$ ipython --no-banner

In [1]: import numpy as np

In [2]: import numpy.linalg as la

In [3]: np.set_printoptions(precision=1, suppress=True, linewidth=100, floatmode="fixed")

In [4]: def tidy(a):
   ...:     return np.round(a, 1) + 0
   ...: 

In [5]: rng = np.random.default_rng(87)

In [6]: labels = rng.integers(0, 2, 10)

In [7]: A = (labels[:, None] == labels) * -1 + np.eye(10)

In [8]: A
Out[8]: 
array([[ 0.0, -1.0,  0.0, -1.0, -1.0,  0.0, -1.0,  0.0,  0.0,  0.0],
       [-1.0,  0.0,  0.0, -1.0, -1.0,  0.0, -1.0,  0.0,  0.0,  0.0],
       [ 0.0,  0.0,  0.0,  0.0,  0.0, -1.0,  0.0, -1.0, -1.0, -1.0],
       [-1.0, -1.0,  0.0,  0.0, -1.0,  0.0, -1.0,  0.0,  0.0,  0.0],
       [-1.0, -1.0,  0.0, -1.0,  0.0,  0.0, -1.0,  0.0,  0.0,  0.0],
       [ 0.0,  0.0, -1.0,  0.0,  0.0,  0.0,  0.0, -1.0, -1.0, -1.0],
       [-1.0, -1.0,  0.0, -1.0, -1.0,  0.0,  0.0,  0.0,  0.0,  0.0],
       [ 0.0,  0.0, -1.0,  0.0,  0.0, -1.0,  0.0,  0.0, -1.0, -1.0],
       [ 0.0,  0.0, -1.0,  0.0,  0.0, -1.0,  0.0, -1.0,  0.0, -1.0],
       [ 0.0,  0.0, -1.0,  0.0,  0.0, -1.0,  0.0, -1.0, -1.0,  0.0]])

In [9]: # 2 blocks once reordered

In [10]: labels = rng.permutation(10)

In [11]: labels
Out[11]: array([5, 3, 1, 2, 4, 0, 7, 9, 6, 8])

In [12]: other = A[labels][:, labels]

In [13]: other
Out[13]: 
array([[ 0.0,  0.0,  0.0, -1.0,  0.0,  0.0, -1.0, -1.0,  0.0, -1.0],
       [ 0.0,  0.0, -1.0,  0.0, -1.0, -1.0,  0.0,  0.0, -1.0,  0.0],
       [ 0.0, -1.0,  0.0,  0.0, -1.0, -1.0,  0.0,  0.0, -1.0,  0.0],
       [-1.0,  0.0,  0.0,  0.0,  0.0,  0.0, -1.0, -1.0,  0.0, -1.0],
       [ 0.0, -1.0, -1.0,  0.0,  0.0, -1.0,  0.0,  0.0, -1.0,  0.0],
       [ 0.0, -1.0, -1.0,  0.0, -1.0,  0.0,  0.0,  0.0, -1.0,  0.0],
       [-1.0,  0.0,  0.0, -1.0,  0.0,  0.0,  0.0, -1.0,  0.0, -1.0],
       [-1.0,  0.0,  0.0, -1.0,  0.0,  0.0, -1.0,  0.0,  0.0, -1.0],
       [ 0.0, -1.0, -1.0,  0.0, -1.0, -1.0,  0.0,  0.0,  0.0,  0.0],
       [-1.0,  0.0,  0.0, -1.0,  0.0,  0.0, -1.0, -1.0,  0.0,  0.0]])

In [14]: np.trace(other)
Out[14]: np.float64(0.0)

In [15]: u = np.array([2, 2])

In [16]: np.correlate(A[6], A[5], "full")
Out[16]: 
array([1.0, 2.0, 2.0, 2.0, 2.0, 2.0, 1.0, 1.0, 1.0, 0.0, 1.0, 1.0, 0.0, 0.0, 0.0, 0.0, 0.0, 0.0,
       0.0])

In [17]: np.polyval(u, A[6])
Out[17]: array([0.0, 0.0, 2.0, 0.0, 0.0, 2.0, 2.0, 2.0, 2.0, 2.0])

In [18]: x0 = np.array([0, 2, 2, 2, 1, 2, 2, 1, 0, 2])

In [19]: target = A @ x0

In [20]: target
Out[20]: array([-7.0, -5.0, -5.0, -5.0, -6.0, -5.0, -5.0, -6.0, -7.0, -5.0])

In [21]: tidy(la.solve(A, 2 * target))
Out[21]: array([0.0, 4.0, 4.0, 4.0, 2.0, 4.0, 4.0, 2.0, 0.0, 4.0])

In [22]: tidy(la.solve(A, target + A[:, 1]))
Out[22]: array([0.0, 3.0, 2.0, 2.0, 1.0, 2.0, 2.0, 1.0, 0.0, 2.0])

In [23]: tidy(la.solve(A.T, A[6]))
Out[23]: array([0.0, 0.0, 0.0, 0.0, 0.0, 0.0, 1.0, 0.0, 0.0, 0.0])

In [24]: def softmax(z):
    ...:     e = np.exp(z - z.max(axis=-1, keepdims=True))
    ...:     return e / e.sum(axis=-1, keepdims=True)
    ...: 

In [25]: tidy(softmax(A).sum(axis=1))
Out[25]: array([1.0, 1.0, 1.0, 1.0, 1.0, 1.0, 1.0, 1.0, 1.0, 1.0])

In [26]: tidy(softmax(10 * A[6]))
Out[26]: array([0.0, 0.0, 0.2, 0.0, 0.0, 0.2, 0.2, 0.2, 0.2, 0.2])

In [27]: tidy(softmax(A[6] + 4))
Out[27]: array([0.0, 0.0, 0.1, 0.0, 0.0, 0.1, 0.1, 0.1, 0.1, 0.1])

In [28]: S = A @ A.T / np.sqrt(10)

In [29]: tidy(softmax(S)[6] @ A)
Out[29]: array([-0.6, -0.6, -0.2, -0.6, -0.6, -0.2, -0.5, -0.2, -0.2, -0.2])

In [30]: tidy(softmax(S))
Out[30]: 
array([[0.2, 0.1, 0.1, 0.1, 0.1, 0.1, 0.1, 0.1, 0.1, 0.1],
       [0.1, 0.2, 0.1, 0.1, 0.1, 0.1, 0.1, 0.1, 0.1, 0.1],
       [0.1, 0.1, 0.2, 0.1, 0.1, 0.1, 0.1, 0.1, 0.1, 0.1],
       [0.1, 0.1, 0.1, 0.2, 0.1, 0.1, 0.1, 0.1, 0.1, 0.1],
       [0.1, 0.1, 0.1, 0.1, 0.2, 0.1, 0.1, 0.1, 0.1, 0.1],
       [0.1, 0.1, 0.1, 0.1, 0.1, 0.2, 0.1, 0.1, 0.1, 0.1],
       [0.1, 0.1, 0.1, 0.1, 0.1, 0.1, 0.2, 0.1, 0.1, 0.1],
       [0.1, 0.1, 0.1, 0.1, 0.1, 0.1, 0.1, 0.2, 0.1, 0.1],
       [0.1, 0.1, 0.1, 0.1, 0.1, 0.1, 0.1, 0.1, 0.2, 0.1],
       [0.1, 0.1, 0.1, 0.1, 0.1, 0.1, 0.1, 0.1, 0.1, 0.2]])

In [31]: ev, vecs = la.eigh(A)

In [32]: x0 = np.array([0, 2, 2, 0, 2, 0, 2, 2, 2, 0])

In [33]: np.abs(A).sum(axis=1).max(), tidy(np.abs(ev).max())
Out[33]: (np.float64(4.0), np.float64(4.0))

In [34]: x0 @ A @ x0 / (x0 @ x0), tidy(ev[0]), tidy(ev[-1])
Out[34]: (np.float64(-2.0), np.float64(-4.0), np.float64(1.0))

In [35]: x0 @ A @ x0
Out[35]: np.float64(-48.0)

In [36]: X = np.load("test9.npy")

In [37]: X
Out[37]: 
array([[ 5.0,  4.0, -2.0,  1.0,  0.0, -1.0],
       [ 2.0, -2.0, -1.0,  3.0,  0.0, -1.0],
       [ 0.0,  0.0, -2.0,  0.0, -2.0,  2.0],
       [ 0.0,  0.0,  0.0,  0.0,  2.0, -1.0],
       [ 0.0,  0.0,  0.0,  1.0, -2.0,  2.0],
       [ 0.0,  0.0,  2.0, -2.0,  2.0, -1.0]])

In [38]: other = X + rng.integers(-2, 3, (6, 3)) @ rng.integers(-2, 3, (3, 6))

In [39]: other
Out[39]: 
array([[11.0,  8.0, -1.0,  5.0,  4.0, -4.0],
       [ 0.0,  0.0,  2.0,  0.0,  3.0,  0.0],
       [-2.0,  2.0,  1.0, -3.0,  1.0,  3.0],
       [-2.0, -4.0,  0.0,  3.0, -1.0, -3.0],
       [ 5.0,  5.0,  0.0,  1.0,  2.0,  2.0],
       [-5.0, -9.0,  0.0,  2.0, -6.0, -3.0]])

In [40]: np.abs(other - X).sum(axis=1)
Out[40]: array([22.0, 14.0, 14.0, 14.0, 14.0, 30.0])

In [41]: la.matrix_rank(other - X, tol=1e-8)
Out[41]: np.int64(3)

In [42]: U, sig, vt = la.svd(other, full_matrices=False)

In [43]: U.shape, sig.shape, vt.shape
Out[43]: ((6, 6), (6,), (6, 6))

In [44]: tidy(np.cumsum(sig ** 2) / np.sum(sig ** 2))
Out[44]: array([0.8, 1.0, 1.0, 1.0, 1.0, 1.0])

In [45]: tidy(sig)
Out[45]: array([20.1, 10.6,  3.9,  1.8,  1.1,  0.8])

In [46]: K = np.loadtxt("arr.csv", delimiter=",")

In [47]: K
Out[47]: 
array([[0.0, 1.0, 2.0, 0.0, 2.0],
       [0.0, 0.0, 1.0, 2.0, 2.0],
       [1.0, 0.0, 0.0, 1.0, 1.0],
       [1.0, 2.0, 0.0, 2.0, 2.0],
       [0.0, 1.0, 1.0, 0.0, 0.0],
       [1.0, 1.0, 2.0, 1.0, 0.0],
       [1.0, 2.0, 0.0, 2.0, 0.0],
       [0.0, 1.0, 0.0, 0.0, 2.0],
       [0.0, 0.0, 2.0, 0.0, 2.0]])

In [48]: hat = K @ la.solve(K.T @ K, K.T)

In [49]: tidy(la.eigvalsh(hat))
Out[49]: array([0.0, 0.0, 0.0, 0.0, 1.0, 1.0, 1.0, 1.0, 1.0])

In [50]: tidy(np.diag(hat))
Out[50]: array([0.4, 0.9, 0.7, 0.5, 0.3, 0.7, 0.5, 0.5, 0.4])

In [51]: la.matrix_rank(np.eye(9) - hat)
Out[51]: np.int64(4)

In [52]: np.allclose(hat @ hat, hat)
Out[52]: True

In [53]: np.trace(hat)
Out[53]: np.float64(5.0)

In [54]: tidy(hat @ K[:, 3])
Out[54]: array([0.0, 2.0, 1.0, 2.0, 0.0, 1.0, 2.0, 0.0, 0.0])

In [55]: Q, Rm = la.qr(K)

In [56]: Q.shape, Rm.shape
Out[56]: ((9, 5), (5, 5))

In [57]: tidy(np.trace(Q @ Q.T))
Out[57]: np.float64(5.0)

In [58]: tidy(Q.T @ Q)
Out[58]: 
array([[1.0, 0.0, 0.0, 0.0, 0.0],
       [0.0, 1.0, 0.0, 0.0, 0.0],
       [0.0, 0.0, 1.0, 0.0, 0.0],
       [0.0, 0.0, 0.0, 1.0, 0.0],
       [0.0, 0.0, 0.0, 0.0, 1.0]])

In [59]: np.allclose(Rm.T @ Rm, K.T @ K)
Out[59]: True

In [60]: tidy(Q)
Out[60]: 
array([[ 0.0, -0.4,  0.5, -0.1,  0.2],
       [ 0.0,  0.0,  0.3,  0.9,  0.0],
       [-0.5,  0.5,  0.0, -0.1,  0.4],
       [-0.5, -0.3, -0.2,  0.2,  0.3],
       [ 0.0, -0.4,  0.2, -0.1, -0.3],
       [-0.5,  0.1,  0.5, -0.2, -0.4],
       [-0.5, -0.3, -0.2,  0.2, -0.3],
       [ 0.0, -0.4, -0.1, -0.1,  0.5],
       [ 0.0,  0.0,  0.6,  0.0,  0.3]])

In [61]: arr = np.loadtxt("mat.csv", delimiter=",")

In [62]: arr
Out[62]: 
array([[  0.7,   1.1,   4.3,  -0.9,  25.5, -18.2,  -0.7, -24.1],
       [ -0.1,   1.5,   3.0,  -1.2,  24.4, -18.7,  -1.2, -22.6],
       [  3.0,  -1.5,  -2.1,  -3.3,  24.1, -14.9,  -2.9, -20.0],
       [ -1.0,  -1.0,  -5.3,  -0.2,  27.6, -16.0,   0.9, -20.5],
       [  1.0,  -7.2,  -5.5,   0.2,  12.7,   4.4,   7.7, -12.3],
       [ -6.4,   3.7,   2.6,   5.7,  14.4,  -8.3,   6.4, -11.9],
       [  2.0,  -2.3,   7.4,  -1.0,  21.9, -10.3,   4.6, -25.0],
       [ -1.3,  -0.7,   1.2,   1.5,  17.1,  -7.0,   5.5, -16.5],
       [ -3.3,   1.1,  -8.7,   1.0,  28.2, -18.0,   0.1, -18.4],
       [ -3.5,  -1.4,   0.7,   4.1,  17.7,  -4.5,   8.6, -17.2],
       [  1.0,  -0.9,  -3.0,  -1.0,  18.7, -10.2,  -0.7, -15.6],
       [ -5.8,   5.0,  -3.1,   3.5,  28.9, -23.1,   0.6, -20.1],
       [ -0.6,  -4.7, -12.8,  -0.6,  23.1,  -7.0,   2.8, -15.5],
       [  0.2,  -2.2,  -5.2,  -0.9,  32.7, -17.2,   2.1, -27.1],
       [ -1.2,  -2.7,  -9.3,   0.8,  25.3, -10.5,   3.6, -18.7],
       [ -5.9,   4.2,  -8.5,   2.2,  27.4, -20.8,  -0.1, -15.4],
       [  3.3,  -3.2,   1.2,  -2.6,  14.4,  -6.2,  -0.4, -14.5],
       [ -2.0,   1.6,  -6.7,   0.1,  18.6, -14.5,  -2.6, -10.5],
       [ -0.8,  -6.2, -11.5,   0.7,  15.4,  -0.1,   5.3, -11.0],
       [ -1.6,  -2.5, -14.4,   0.1,  22.9, -11.3,   0.1, -11.7],
       [ -6.3,   5.1,  -0.7,   5.1,  19.8, -14.9,   2.8, -13.4],
       [ -1.5,   3.6,   3.8,   0.8,  22.5, -18.9,  -1.1, -18.8],
       [ -2.8,   5.4,  14.9,   3.5,  13.6, -11.5,   4.2, -18.2]])

In [63]: x0 = np.array([3, -3, 1, -2, 2, 2, 1, -1])

In [64]: target = arr @ x0

In [65]: b, lr = np.zeros(8), 1 / la.norm(arr, 2) ** 2

In [66]: for i in range(6):
    ...:     b -= lr * arr.T @ (arr @ b - target)
    ...:     if i % 1 == 0: print(i, round(la.norm(arr @ b - target), 1))
    ...: 
0 135.5
1 130.7
2 126.1
3 121.7
4 117.4
5 113.4

In [67]: tidy(la.cond(arr))
Out[67]: np.float64(170.7)

In [68]: Xc = arr - arr.mean(axis=0)

In [69]: vecs = la.svd(Xc)[2][:4]

In [70]: other = Xc - Xc @ vecs.T @ vecs

In [71]: tidy(np.cov(Xc @ vecs.T, rowvar=False))
Out[71]: 
array([[85.6,  0.0,  0.0,  0.0],
       [ 0.0, 58.7,  0.0,  0.0],
       [ 0.0,  0.0, 26.5,  0.0],
       [ 0.0,  0.0,  0.0, 12.5]])

In [72]: tidy((Xc @ vecs.T).std(axis=0))
Out[72]: array([9.1, 7.5, 5.0, 3.5])

In [73]: tidy(la.norm(other) / la.norm(Xc))
Out[73]: np.float64(0.0)

In [74]: tidy(other.std(axis=0))
Out[74]: array([0.2, 0.2, 0.1, 0.2, 0.2, 0.2, 0.2, 0.2])

In [75]: other = A / la.norm(A, axis=1, keepdims=True)

In [76]: G = other @ other.T

In [77]: np.degrees(np.arccos(np.clip(G[0, 8], -1, 1)))
Out[77]: np.float64(90.0)

In [78]: np.argwhere(np.triu(np.abs(G) > 0.95, 1))
Out[78]: array([], shape=(0, 2), dtype=int64)

In [79]: tidy(la.norm(other, axis=1))
Out[79]: array([1.0, 1.0, 1.0, 1.0, 1.0, 1.0, 1.0, 1.0, 1.0, 1.0])

In [80]: tidy(la.svd(arr, compute_uv=False))
Out[80]: array([150.8,  36.6,  28.8,  20.4,   1.6,   1.4,   1.2,   0.9])

In [81]: np.abs(arr).max()
Out[81]: np.float64(32.7)

In [82]: np.unravel_index(np.abs(arr).argmax(), arr.shape)
Out[82]: (np.int64(13), np.int64(4))

In [83]: arr.shape
Out[83]: (23, 8)

In [84]: la.matrix_rank(arr)
Out[84]: np.int64(8)
